$ python -q
>>> import numpy as np
>>> np.set_printoptions(precision=3, suppress=True, linewidth=120)
>>> rd = lambda a: np.round(a, 3) + 0
>>> W0 = np.loadtxt("case19.csv", delimiter=",")
>>> W0
array([[-2.106,  2.106,  3.658, -3.891, -1.75 , -3.587,  1.801,  2.106,  2.016,  4.208,  3.23 ,  1.809],
       [-0.496,  0.926,  1.121, -0.759, -0.861, -1.057,  0.566,  1.254,  0.434,  0.9  ,  0.986,  0.542],
       [ 0.902, -1.053, -2.016,  1.965,  1.409,  2.45 , -0.953, -0.879, -1.083, -2.007, -1.884, -1.078],
       [-0.324,  0.365,  1.473, -1.461, -0.441, -0.981,  0.688,  0.912,  0.37 ,  1.378,  0.845,  0.911],
       [ 0.531, -0.554, -1.063,  0.819,  0.355,  0.501, -0.413, -0.279, -0.335, -0.436, -0.091, -0.321],
       [-1.532,  1.136,  2.484, -2.06 , -0.889, -1.36 ,  1.649,  0.556,  0.937,  2.401,  1.972,  0.908],
       [-0.222,  0.155,  0.197, -0.249,  0.358,  0.255, -0.301,  0.879, -0.142,  0.183,  0.385,  0.683],
       [ 0.237,  0.191,  0.063, -0.776, -0.543, -0.794,  0.534,  0.458, -0.124,  0.471,  0.624,  0.229],
       [-0.012, -0.214, -0.231,  0.395,  0.176,  0.921, -0.166, -0.538, -0.218, -0.347, -0.407, -0.76 ],
       [ 1.248, -1.529, -2.5  ,  2.352,  0.715,  2.622, -1.191, -1.03 , -1.497, -2.502, -2.456, -1.312],
       [-0.516,  0.947,  0.84 , -1.509, -0.704, -1.002,  0.058,  0.334,  0.468,  0.937,  1.056,  0.241],
       [ 0.924, -0.959, -1.989,  2.227,  1.383,  1.761, -0.663, -1.452, -0.609, -1.819, -2.285, -1.121],
       [-0.145, -0.127, -0.03 ,  0.066,  0.848, -0.023, -0.042, -0.287, -0.32 , -0.582,  0.075,  0.11 ],
       [ 0.307, -0.348,  0.279,  0.099, -0.21 , -0.369,  0.121, -0.303, -0.625,  0.053, -0.484, -0.143],
       [ 0.894, -0.663, -1.841,  1.332,  1.313,  2.145, -0.69 , -0.391, -1.071, -1.704, -1.545, -0.594],
       [ 1.477, -1.364, -3.327,  2.808,  1.169,  2.366, -1.374, -1.066, -1.579, -3.319, -3.19 , -1.84 ],
       [-0.362,  0.822,  1.027, -1.863, -0.662, -1.711,  1.133,  1.024,  1.248,  1.906,  1.63 ,  0.672],
       [ 0.029, -0.454,  0.124,  0.564,  0.156,  0.077, -0.598, -0.601, -0.222, -0.751, -0.503,  0.66 ],
       [ 0.098, -0.056, -0.446, -0.005,  0.285,  0.436, -0.415, -0.271, -0.275, -0.381, -0.609, -0.13 ],
       [ 0.042, -0.787, -0.323,  0.43 , -0.128,  0.089, -0.272, -0.699,  0.604, -0.402, -0.553, -0.536],
       [-2.376,  2.05 ,  4.981, -4.687, -2.508, -4.404,  2.47 ,  2.409,  2.347,  4.801,  4.198,  3.211],
       [ 1.058, -1.479, -1.84 ,  2.332,  1.101,  1.808, -1.51 , -1.158, -0.812, -2.041, -1.869, -0.913],
       [-0.168, -0.086, -1.063,  0.924,  0.525,  1.   , -0.661, -1.028, -0.558, -0.951, -0.683, -0.102],
       [ 0.444, -0.204, -0.738,  0.24 ,  0.777,  0.237,  0.105, -0.674, -0.464, -0.919, -1.079,  0.183],
       [ 0.908, -0.634, -0.819,  1.265,  0.271,  1.589, -1.03 , -0.665, -0.742, -1.136, -1.064, -0.723],
       [ 0.442, -0.586, -0.212,  0.852,  0.524,  0.466, -0.363, -0.412,  0.014, -0.825, -0.628,  0.017],
       [-1.956,  1.645,  3.901, -4.816, -2.749, -4.125,  1.968,  1.711,  1.912,  4.971,  3.942,  2.429],
       [ 1.349, -0.882, -1.952,  1.622,  1.012,  1.7  , -0.632, -0.72 , -0.744, -1.691, -1.62 , -1.427],
       [-0.238,  0.89 ,  0.416, -1.006, -0.109, -0.419,  0.353,  0.195,  0.375,  0.408,  1.172,  0.424],
       [-0.417,  0.319,  0.621, -0.859, -0.967, -1.038,  0.51 ,  0.473,  0.643,  0.859,  0.967,  0.854],
       [ 0.086, -0.434, -0.473,  0.763,  0.369,  0.864, -0.243, -1.073, -0.08 , -1.185, -1.322, -0.777],
       [ 2.112, -1.169, -3.048,  3.52 ,  1.284,  3.869, -1.579, -1.626, -1.775, -3.206, -2.973, -1.587],
       [-1.198,  1.185,  3.226, -3.014, -1.603, -2.681,  1.872,  1.876,  1.461,  3.17 ,  2.438,  1.12 ],
       [ 0.804, -0.793, -2.356,  1.925,  0.978,  1.794, -0.901, -0.885, -0.757, -1.582, -1.52 , -1.197],
       [-0.049,  0.054,  0.028, -0.008, -0.032, -0.261,  0.384,  0.541,  0.184,  0.191,  0.035, -0.18 ],
       [-0.364,  0.245,  0.884, -0.886, -0.416, -0.671, -0.211,  0.077,  0.301,  0.921,  0.348,  0.882],
       [ 0.287,  0.066,  0.452,  0.37 , -0.147,  0.121,  0.133, -0.597,  0.336,  0.803,  0.247,  0.519],
       [-0.365,  0.948,  1.629, -1.292, -0.433, -1.434,  0.456,  0.363,  0.453,  1.608,  1.031,  0.325],
       [ 0.053, -0.37 ,  0.526, -0.169, -0.168, -0.422, -0.109, -0.248,  0.222, -0.326,  0.699,  0.399],
       [-0.794,  0.84 ,  2.095, -2.454, -1.056, -2.277,  1.227,  1.241,  0.813,  1.721,  2.627,  1.563],
       [-0.272,  0.723,  1.288, -0.84 , -0.302, -0.655,  0.277,  0.918,  0.522,  1.037,  0.603,  0.561],
       [ 1.324, -1.419, -2.048,  1.751,  1.289,  2.073, -0.965, -1.536, -1.418, -3.025, -2.767, -1.145],
       [-1.261,  0.395,  1.791, -1.909, -1.383, -1.536,  0.877,  0.482,  0.664,  1.523,  1.677,  1.027]])
>>> O, evecs = np.linalg.qr(W0[:, :10])[0], np.linalg.qr(W0[:, 10:])[0]
>>> sv = np.linalg.svd(O.T @ evecs, compute_uv=False)
>>> rd(sv)
array([0.985, 0.504])
>>> rd(np.linalg.norm(O @ O.T - evecs @ evecs.T, 2))
np.float64(1.0)
